% ipython --no-banner

In [1]: import numpy as np

In [2]: np.set_printoptions(suppress=True, linewidth=120)

In [3]: rd = lambda a: np.round(a, 2) + 0

In [4]: data = np.loadtxt("run12.csv", delimiter=",")

In [5]: print(data)
[[-3. -1.  0.  0.]
 [ 1.  0.  0.  0.]
 [ 0.  0. -5. -9.]
 [ 0.  0. -5.  3.]]

In [6]: print((data != 0).astype(int))
[[1 1 0 0]
 [1 0 0 0]
 [0 0 1 1]
 [0 0 1 1]]

In [7]: print(rd(np.linalg.det(data)))
-60.0

In [8]: print(rd(np.sort(np.linalg.eigvals(data).real)))
[-8.81 -2.62 -0.38  6.81]

In [9]: out = np.array([[0, 2], [3, 1]])

In [10]: out[-1] = out[0]

In [11]: W0 = out + 0.3 * np.eye(2)

In [12]: print(W0)
[[0.3 2. ]
 [0.  2.3]]

In [13]: print(rd(np.linalg.det(2 * W0)), rd(np.linalg.det(W0)))
2.76 0.69

In [14]: print(rd(np.linalg.eigvals(W0)))
[0.3 2.3]

In [15]: U, s, VT = np.linalg.svd(data)

In [16]: print(rd(s))
[10.3   5.83  3.3   0.3 ]

In [17]: out = U[:, :3] @ np.diag(s[:3]) @ VT[:3]

In [18]: print(rd(np.linalg.norm(data - out, 2)), rd(s[3]))
0.3 0.3

In [19]: print(rd(np.abs(data - out).max()))
0.28

In [20]: print(rd(out))
[[-3.03 -0.92  0.    0.  ]
 [ 0.92  0.28  0.    0.  ]
 [ 0.    0.   -5.   -9.  ]
 [ 0.    0.   -5.    3.  ]]

In [21]: print(rd(np.linalg.norm(data - out) / np.linalg.norm(data)))
0.02

In [22]: print(np.linalg.lstsq(out[:-1].T, out[-1])[2])
2

In [23]: print(np.unique(out.round(6), axis=0).shape)
(4, 4)

In [24]: print(rd(np.trace(np.linalg.pinv(out) @ out)))
3.0

In [25]: r0 = np.array([0, 1, 2])

In [26]: print(np.array([np.convolve(row, r0, "same") for row in W0]))
[[0.  0.3 2.6]
 [0.  0.  2.3]]

In [27]: print(np.polyval(r0, W0[0]))
[2.3 4. ]

In [28]: print(np.linalg.matrix_rank(data, rtol=0.1))
3

In [29]: print(rd(np.abs(np.linalg.svd(data)[2][-1])))
[0.29 0.96 0.   0.  ]

In [30]: print(round(np.log10(np.linalg.cond(data))))
2

In [31]: F = np.loadtxt("mat.csv", delimiter=",")

In [32]: print(rd(F))
[[0.33 0.33 0.33]
 [0.   1.   0.  ]
 [0.5  0.   0.5 ]]

In [33]: out = F / np.sqrt((F ** 2).mean(axis=1, keepdims=True))

In [34]: print(rd(out[2]))
[1.22 0.   1.22]

In [35]: U, s, VT = np.linalg.svd(F)

In [36]: evecs = VT[:(s > 1e-8).sum()]

In [37]: rng = np.random.default_rng(672)

In [38]: vec = F[0] + 3 * F[2] + rng.integers(2) * np.eye(3)[0]

In [39]: print(rd(vec))
[2.83 0.33 1.83]

In [40]: print(rd(np.diag(evecs.T @ evecs)))
[0.5 1.  0.5]

In [41]: print(np.allclose(evecs.T @ evecs @ vec, vec))
False

In [42]: print(rd(np.linalg.norm(F, "nuc")))
1.9

In [43]: np.linalg.norm(F, axis=2)
AxisError: axis 2 is out of bounds for array of dimension 2


In [44]: print(rd(np.linalg.norm(F[2] - F[1])))
1.22

In [45]: print(F[2] @ F[1])
0.0

In [46]: print(np.linalg.norm(F, axis=1).argmax())
1

In [47]: print(rd(np.linalg.norm(F, 2)))
1.08
